% python3 -q
>>> import numpy as np
>>> np.set_printoptions(suppress=True, linewidth=200)
>>> rd = lambda a: np.round(a, 3) + 0
>>> E = np.load("arr.npy")
>>> E
array([[0.667, 0.333, 0.   , 0.   ],
       [0.5  , 0.5  , 0.   , 0.   ],
       [0.   , 0.   , 1.   , 0.   ],
       [0.   , 0.   , 0.5  , 0.5  ]])
>>> vals, vecs = np.linalg.eig(E)
>>> rd(np.prod(vals))
np.float64(0.083)
>>> rd(np.sort(np.linalg.eigvals(E.T)))
array([0.167, 0.5  , 1.   , 1.   ])
>>> F = np.loadtxt("mat.csv", delimiter=",")
>>> print(F)
[[-2. -2.  0.]
 [ 4.  6.  0.]
 [-2. -4.  0.]
 [ 0.  4.  0.]]
>>> left, sig, VT = np.linalg.svd(F)
>>> vecs = VT[:(sig > 1e-8).sum()]
>>> rng = np.random.default_rng(6030)
>>> x0 = F[1] + 4 * F[3] + rng.integers(2) * np.eye(3)[2]
>>> x0
array([ 4., 22.,  0.])
>>> np.diag(vecs.T @ vecs)
array([1., 1., 0.])
>>> np.allclose(vecs.T @ vecs @ x0, x0)
True
>>> np.linalg.cond(F) > 100
np.True_
>>> print(np.argsort(-np.linalg.norm(F, axis=0).round(6), kind="stable")[:3])
[1 0 2]
>>> [round(float(x), 3) for x in np.linalg.svd(F, compute_uv=False)[:3]]
[9.553, 2.176, 0.0]
>>> K = np.load("a.npy")
>>> print(K)
[[ 0  0  0  0]
 [-2  0  0  0]]
>>> # looks like rank 1
>>> theta = np.radians(72)
>>> R = np.eye(4)
>>> R[1, 1] = R[2, 2] = np.cos(theta)
>>> R[1, 2], R[2, 1] = -np.sin(theta), np.sin(theta)
>>> rd(R)
array([[ 1.   ,  0.   ,  0.   ,  0.   ],
       [ 0.   ,  0.309, -0.951,  0.   ],
       [ 0.   ,  0.951,  0.309,  0.   ],
       [ 0.   ,  0.   ,  0.   ,  1.   ]])
>>> other = K @ R.T
>>> other
array([[ 0.,  0.,  0.,  0.],
       [-2.,  0.,  0.,  0.]])
>>> rd(np.linalg.det(R)), rd(np.trace(R))
(np.float64(1.0), np.float64(2.618))
>>> x0 = np.array([3, -1, 3, 1])
>>> print([p for p in range(1, 25) if np.allclose(np.linalg.matrix_power(R, p), np.eye(4))])
[5, 10, 15, 20]
>>> rd(np.sort(np.abs(np.degrees(np.angle(np.linalg.eigvals(R))))))
array([ 0.,  0., 72., 72.])
>>> rd(np.linalg.det(R))
np.float64(1.0)
>>> rd(np.linalg.inv(R))
array([[ 1.   ,  0.   ,  0.   ,  0.   ],
       [ 0.   ,  0.309,  0.951,  0.   ],
       [ 0.   , -0.951,  0.309,  0.   ],
       [ 0.   ,  0.   ,  0.   ,  1.   ]])
>>> 4 - np.linalg.matrix_rank(R - np.eye(4), tol=1e-8)
np.int64(2)
>>> K @ K.T
array([[0, 0],
       [0, 4]])
>>> K[:, 2] @ K[:, 3]
np.int64(0)
>>> print(rd(np.linalg.norm(K, axis=0)))
[2. 0. 0. 0.]
>>> rd(np.linalg.norm(K, 2) / np.linalg.norm(K))
np.float64(1.0)
>>> np.linalg.cond(K) > 100
np.True_
>>> [round(float(x), 3) for x in np.linalg.svd(K, compute_uv=False)[:3]]
[2.0, 0.0]
>>> left, sig, VT = np.linalg.svd(F)
>>> np.argmax(sig[:-1] / (sig[1:] + 1e-6)) + 1
np.int64(2)
>>> other = left[:, :2] @ np.diag(sig[:2]) @ VT[:2]
>>> rd(np.linalg.norm(F - other, 2)), sig[2]
(np.float64(0.0), np.float64(0.0))
>>> np.linalg.matrix_rank(F, rtol=0.05)
np.int64(2)
>>> idx = rng.integers(0, 2, 4)
>>> arr = np.array([[3, 3, 2, 3], [2, 1, 2, 2], [1, 3, 3, 3], [3, 0, 1, 0]]) * (idx[:, None] == idx)
>>> arr
array([[3, 0, 0, 0],
       [0, 1, 2, 2],
       [0, 3, 3, 3],
       [0, 0, 1, 0]])
>>> # 2 blocks once reordered
>>> print(rd(np.linalg.norm(F)))
9.798
>>> np.abs(F).max()
np.float64(6.0)
>>> F[:, 3]
Traceback (most recent call last):
  File "<python-input-54>", line 1, in <module>
    F[:, 3]
    ~^^^^^^
IndexError: index 3 is out of bounds for axis 1 with size 3
>>> np.unravel_index(np.abs(F).argmax(), F.shape)
(np.int64(1), np.int64(1))
>>> F[4]
Traceback (most recent call last):
  File "<python-input-56>", line 1, in <module>
    F[4]
    ~^^^
IndexError: index 4 is out of bounds for axis 0 with size 4
>>> F.sum(axis=0)
array([0., 4., 0.])
>>> print(arr @ arr)
[[ 9  0  0  0]
 [ 0  7 10  8]
 [ 0 12 18 15]
 [ 0  3  3  3]]
>>> (np.linalg.matrix_power((arr != 0) + (arr.T != 0) + np.eye(4), 4) > 0).astype(int)
array([[1, 0, 0, 0],
       [0, 1, 1, 1],
       [0, 1, 1, 1],
       [0, 1, 1, 1]])
>>> rd(np.linalg.det(arr))
np.float64(9.0)
>>> f = np.array([-2, 0, -2, 2])
>>> other = arr + np.outer(f, np.eye(4)[1])
>>> np.linalg.matrix_rank(np.linalg.inv(other) - np.linalg.inv(arr), tol=1e-8)
np.int64(1)
>>> other
array([[ 3., -2.,  0.,  0.],
       [ 0.,  1.,  2.,  2.],
       [ 0.,  1.,  3.,  3.],
       [ 0.,  2.,  1.,  0.]])
>>> np.linalg.matrix_rank(other - arr)
np.int64(1)
>>> J = np.loadtxt("block17.csv", delimiter=",")
>>> rd(J)
array([[ 0.297, -0.246, -0.307,  0.232],
       [-0.246,  0.887,  0.004,  0.2  ],
       [-0.307,  0.004,  0.409, -0.384],
       [ 0.232,  0.2  , -0.384,  0.407]])
>>> P = np.triu(np.array([[0, -2, 0, -2], [3, 2, -1, 3], [-3, -1, 2, -1], [2, 2, -2, -2]]), 1) + np.eye(4)
>>> other = P @ J @ np.linalg.inv(P)
>>> np.linalg.matrix_rank(other)
np.int64(2)
>>> left, sig, VT = np.linalg.svd(J)
>>> rd(sig)
array([1., 1., 0., 0.])
>>> other = left[:, :2] @ np.diag(sig[:2]) @ VT[:2]
>>> np.linalg.matrix_rank(J, rtol=0.05)
np.int64(2)
>>> print(rd(np.linalg.norm(J - other, 2)), rd(sig[2]))
0.0 0.0
>>> np.linalg.matrix_rank(other)
np.int64(2)
>>> vals, vecs = np.linalg.eigh(J)
>>> x0 = np.array([4, 1, 3, 0])
>>> rd(x0 @ J @ x0)
np.float64(0.008)
>>> rd(np.linalg.eigvalsh(J[1:, 1:]))
array([0.   , 0.703, 1.   ])
